$ python -q
>>> import numpy as np
>>> np.set_printoptions(precision=1, suppress=True, linewidth=160, legacy="1.25")
>>> tidy = lambda a: np.round(a, 1) + 0
>>> rng = np.random.default_rng(85734)
>>> idx = rng.integers(0, 3, 8)
>>> W0 = np.triu((idx[:, None] == idx) & (rng.random((8, 8)) < 0.8), 1).astype(int)
>>> W0 += W0.T
>>> W0
array([[0, 1, 1, 0, 0, 0, 0, 0],
       [1, 0, 1, 0, 0, 0, 0, 0],
       [1, 1, 0, 0, 0, 0, 0, 0],
       [0, 0, 0, 0, 0, 0, 1, 0],
       [0, 0, 0, 0, 0, 0, 0, 0],
       [0, 0, 0, 0, 0, 0, 1, 0],
       [0, 0, 0, 1, 0, 1, 0, 0],
       [0, 0, 0, 0, 0, 0, 0, 0]])
>>> x = np.array([-3, 2, -1, -3, 3, 0, -3, -2])
>>> np.sign((W0 @ x).round(6))
array([ 1, -1, -1, -1,  0, -1, -1,  0])
>>> np.einsum("ij,j->i", W0, x)
array([ 1, -4, -1, -3,  0, -3, -3,  0])
>>> (W0 @ x).argmax()
0
>>> J = np.load("m.npy")
>>> print(J)
[[ 2.  1.  0.  1.  1.  0.  0.  0.  0.]
 [ 0.  0.  2.  2.  2.  0.  0.  0.  0.]
 [ 2.  1.  2.  0.  2.  0.  0.  0.  0.]
 [ 0.  2.  1.  2.  0.  0.  0.  0.  0.]
 [ 2.  0.  1.  2.  0.  0.  0.  0.  0.]
 [ 0.  0.  0.  0.  0. -1.  7.  7.  4.]
 [ 0.  0.  0.  0.  0. -4.  3.  2.  7.]
 [ 0.  0.  0.  0.  0.  1. -1.  8. -8.]
 [ 0.  0.  0.  0.  0.  2. -6. -9. -3.]]
>>> print(tidy(np.sort(np.linalg.eigvals(J).real)))
[-2.5 -2.5 -1.2 -1.2 -0.1  1.5  1.5  5.6 12.2]
>>> F = np.load("arr.npy")
>>> tidy(F)
array([[  5.2, -17.3,  -7.8,   3.5],
       [  6.3,  -5.8, -12.7,  12.9],
       [  0.3,  16.6,  -4.3,  10.3],
       [  3.9,   7.9, -10.4,  14.6],
       [  1.8,  13.8,  -7. ,  12.6],
       [  6. , -14.7, -10. ,   6.9],
       [ -4.2,  -7.1,  10.7, -14.7],
       [  6.4,  -7.4, -12.5,  12.2],
       [ -1.6,  18.8,  -0.5,   6.6],
       [ -5.8,   1.1,  12.6, -14.3],
       [  5.9, -14.9,  -9.9,   6.7],
       [ -4.4,  18.7,   5.7,  -0.6],
       [  0.8,  15.8,  -5.2,  11.1],
       [ -1.2, -15.1,   5.9, -11.7],
       [ -5.8,  15.3,   9.6,  -6.2],
       [ -0.8,  18.1,  -2. ,   8.2],
       [ -5.2,  17.4,   7.7,  -3.3],
       [  5.9, -14.8, -10. ,   6.8],
       [  6.4,  -7.5, -12.5,  12.1],
       [ -5.3,  -2.3,  12.1, -14.8],
       [  5. , -17.7,  -7.3,   2.7],
       [  6.4,  -7. , -12.6,  12.3],
       [ -6.4,   7.2,  12.6, -12.3],
       [  6. ,  -2.9, -12.8,  13.9],
       [ -6.4,   7.6,  12.5, -12.1],
       [  5.9,  -1.8, -12.7,  14.2],
       [  5.2, -17.3,  -7.9,   3.5],
       [  6.4,  -8.8, -12.3,  11.4],
       [ -5.8,   1. ,  12.6, -14.3],
       [  5. , -17.8,  -7.2,   2.6],
       [ -0.7,  17.9,  -2.3,   8.5],
       [ -4.6,  18.4,   6.3,  -1.4],
       [ -6.3,  11.8,  11.4,  -9.5],
       [ -2.2, -13. ,   7.6, -13. ],
       [  4.8, -18.1,  -6.8,   2. ]])
>>> # rank 2
>>> cen = F - F.mean(axis=0)
>>> U, sig, vt = np.linalg.svd(cen, full_matrices=False)
>>> tidy(sig ** 2 / (sig ** 2).sum())
array([0.6, 0.4, 0. , 0. ])
>>> np.linalg.matrix_rank(cen)
2
>>> tidy(cen.mean(axis=0))
array([0., 0., 0., 0.])
